$ ipython --no-banner

In [1]: import numpy as np

In [2]: import numpy.linalg as la

In [3]: np.set_printoptions(suppress=True, linewidth=120)

In [4]: F = np.load("sample4.npy")

In [5]: F
Out[5]: 
array([[  0,   0,   0,   0,   0,   0],
       [ -4,  -8,   0,  -7,  -9,  -2],
       [ -8, -16,   0, -14, -18,  -4],
       [  8,  16,   0,  14,  18,   4],
       [ -4,  -8,   0,  -7,  -9,  -2]])

In [6]: # row 4 repeats row 1

In [7]: def softmax(z):
   ...:     e = np.exp(z - z.max(axis=-1, keepdims=True))
   ...:     return e / e.sum(axis=-1, keepdims=True)
   ...: 

In [8]: np.round(softmax(F[4] + -1), 2) + 0
Out[8]: array([0.02, 0.  , 0.87, 0.  , 0.  , 0.12])

In [9]: np.round(softmax(10 * F[4]), 2) + 0
Out[9]: array([0., 0., 1., 0., 0., 0.])

In [10]: np.round(softmax(F[4]), 2) + 0
Out[10]: array([0.02, 0.  , 0.87, 0.  , 0.  , 0.12])

In [11]: np.round(softmax(F).sum(axis=1), 2)
Out[11]: array([1., 1., 1., 1., 1.])

In [12]: S = F @ F.T / np.sqrt(6)

In [13]: print(softmax(S)[4] @ F)
[ -8. -16.   0. -14. -18.  -4.]

In [14]: np.round(softmax(S + np.triu(np.full(S.shape, -np.inf), 1)), 2) + 0
Out[14]: 
array([[1., 0., 0., 0., 0.],
       [0., 1., 0., 0., 0.],
       [0., 0., 1., 0., 0.],
       [0., 0., 0., 1., 0.],
       [0., 0., 1., 0., 0.]])

In [15]: softmax(S).round(6).argmax(axis=1)
Out[15]: array([0, 2, 2, 3, 2])

In [16]: print(np.allclose(F[:-1].T @ la.lstsq(F[:-1].T, F[-1])[0], F[-1]))
True

In [17]: np.round(F @ la.pinv(F) @ F, 2)
Out[17]: 
array([[  0.,   0.,   0.,   0.,   0.,   0.],
       [ -4.,  -8.,   0.,  -7.,  -9.,  -2.],
       [ -8., -16.,   0., -14., -18.,  -4.],
       [  8.,  16.,   0.,  14.,  18.,   4.],
       [ -4.,  -8.,   0.,  -7.,  -9.,  -2.]])

In [18]: np.unique(F.round(6), axis=0).shape
Out[18]: (4, 6)

In [19]: F @ F
ValueError: matmul: Input operand 1 has a mismatch in its core dimension 0, with gufunc signature (n?,k),(k,m?)->(n?,m?) (size 5 is different from 6)


In [20]: cov = F.T @ F

In [21]: np.diag(cov)
Out[21]: array([160, 640,   0, 490, 810,  40])

In [22]: la.matrix_rank(cov)
Out[22]: np.int64(1)

In [23]: r = la.matrix_rank(F)

In [24]: r
Out[24]: np.int64(1)

In [25]: ns = la.svd(F)[2][r:].T

In [26]: [int(la.matrix_rank(F[:, :j + 1])) for j in range(6)]
Out[26]: [1, 1, 1, 1, 1, 1]

In [27]: [int(la.matrix_rank(np.delete(F, i, axis=0))) for i in range(5)]
Out[27]: [1, 1, 1, 1, 1]

In [28]: print(la.matrix_rank(F.T @ F), la.matrix_rank(F @ F.T))
1 1

In [29]: ns.shape
Out[29]: (6, 5)

In [30]: M = np.loadtxt("test19.csv", delimiter=",")

In [31]: M.round(2)
Out[31]: 
array([[0.14, 0.14, 0.29, 0.36, 0.07],
       [0.09, 0.27, 0.18, 0.09, 0.36],
       [0.18, 0.18, 0.55, 0.09, 0.  ],
       [0.12, 0.25, 0.12, 0.19, 0.31],
       [0.22, 0.11, 0.33, 0.11, 0.22]])

In [32]: # row-stochastic, so 1 is an eigenvalue

In [33]: A2 = la.inv(M)

In [34]: np.round(la.inv(A2), 2) + 0
Out[34]: 
array([[0.14, 0.14, 0.29, 0.36, 0.07],
       [0.09, 0.27, 0.18, 0.09, 0.36],
       [0.18, 0.18, 0.55, 0.09, 0.  ],
       [0.13, 0.25, 0.13, 0.19, 0.31],
       [0.22, 0.11, 0.33, 0.11, 0.22]])

In [35]: print(np.round(la.det(M) * la.det(A2), 2))
1.0

In [36]: q, r_ = la.qr(M)

In [37]: np.trace(q @ q.T)
Out[37]: np.float64(5.0)

In [38]: print(np.allclose(r_.T @ r_, M.T @ M))
True

In [39]: np.round(np.abs(np.diag(r_)), 2)
Out[39]: array([0.36, 0.25, 0.25, 0.25, 0.08])

In [40]: r_.round(2)
Out[40]: 
array([[-0.36, -0.38, -0.69, -0.35, -0.37],
       [ 0.  , -0.25,  0.01, -0.08, -0.3 ],
       [ 0.  ,  0.  , -0.25,  0.05,  0.21],
       [ 0.  ,  0.  ,  0.  ,  0.25, -0.09],
       [ 0.  ,  0.  ,  0.  ,  0.  ,  0.08]])

In [41]: Uu, s, Vh = la.svd(r_, full_matrices=False)

In [42]: np.round(s / s[0], 2)
Out[42]: array([1.  , 0.43, 0.25, 0.12, 0.03])

In [43]: Uu.shape, s.shape, Vh.shape
Out[43]: ((5, 5), (5,), (5, 5))

In [44]: W0 = np.loadtxt("m.csv", delimiter=",")

In [45]: W0.round(2)
Out[45]: 
array([[0.33, 0.33, 0.  , 0.  , 0.  , 0.33, 0.  ],
       [0.25, 0.25, 0.  , 0.25, 0.25, 0.  , 0.  ],
       [0.  , 0.5 , 0.5 , 0.  , 0.  , 0.  , 0.  ],
       [0.25, 0.  , 0.25, 0.5 , 0.  , 0.  , 0.  ],
       [0.  , 0.33, 0.  , 0.  , 0.67, 0.  , 0.  ],
       [0.  , 0.  , 0.  , 0.  , 0.  , 0.5 , 0.5 ],
       [0.25, 0.25, 0.25, 0.  , 0.  , 0.  , 0.25]])

In [46]: # a transition matrix

In [47]: round(la.norm(W0, 2), 2)
Out[47]: np.float64(1.06)

In [48]: np.round(la.norm(W0, 1), 2), round(float(la.norm(W0, np.inf)), 2)
Out[48]: (np.float64(1.67), 1.0)

In [49]: print(np.round(la.norm(W0, "nuc"), 2))
3.84

In [50]: print(np.round(la.norm(W0) ** 2 / la.norm(W0, 2) ** 2, 2))
2.44

In [51]: print(round(la.norm(W0[5] - W0[3]), 2))
0.94

In [52]: np.round(la.norm(W0, axis=1), 2)
Out[52]: array([0.58, 0.5 , 0.71, 0.61, 0.75, 0.71, 0.5 ])

In [53]: la.norm(W0, axis=1).argmax()
Out[53]: np.int64(4)

In [54]: th = np.radians(30)

In [55]: r_ = np.eye(7)

In [56]: r_[6, 6] = r_[3, 3] = np.cos(th)

In [57]: r_[6, 3], r_[3, 6] = -np.sin(th), np.sin(th)

In [58]: r_.round(2)
Out[58]: 
array([[ 1.  ,  0.  ,  0.  ,  0.  ,  0.  ,  0.  ,  0.  ],
       [ 0.  ,  1.  ,  0.  ,  0.  ,  0.  ,  0.  ,  0.  ],
       [ 0.  ,  0.  ,  1.  ,  0.  ,  0.  ,  0.  ,  0.  ],
       [ 0.  ,  0.  ,  0.  ,  0.87,  0.  ,  0.  ,  0.5 ],
       [ 0.  ,  0.  ,  0.  ,  0.  ,  1.  ,  0.  ,  0.  ],
       [ 0.  ,  0.  ,  0.  ,  0.  ,  0.  ,  1.  ,  0.  ],
       [ 0.  ,  0.  ,  0.  , -0.5 ,  0.  ,  0.  ,  0.87]])

In [59]: A2 = W0 @ r_.T

In [60]: np.allclose(W0 @ W0.T, A2 @ A2.T)
Out[60]: True

In [61]: np.round(la.svd(W0, compute_uv=False), 2), np.round(la.svd(A2, compute_uv=False), 2)
Out[61]: 
(array([1.06, 0.76, 0.69, 0.58, 0.41, 0.25, 0.08]),
 array([1.06, 0.76, 0.69, 0.58, 0.41, 0.25, 0.08]))
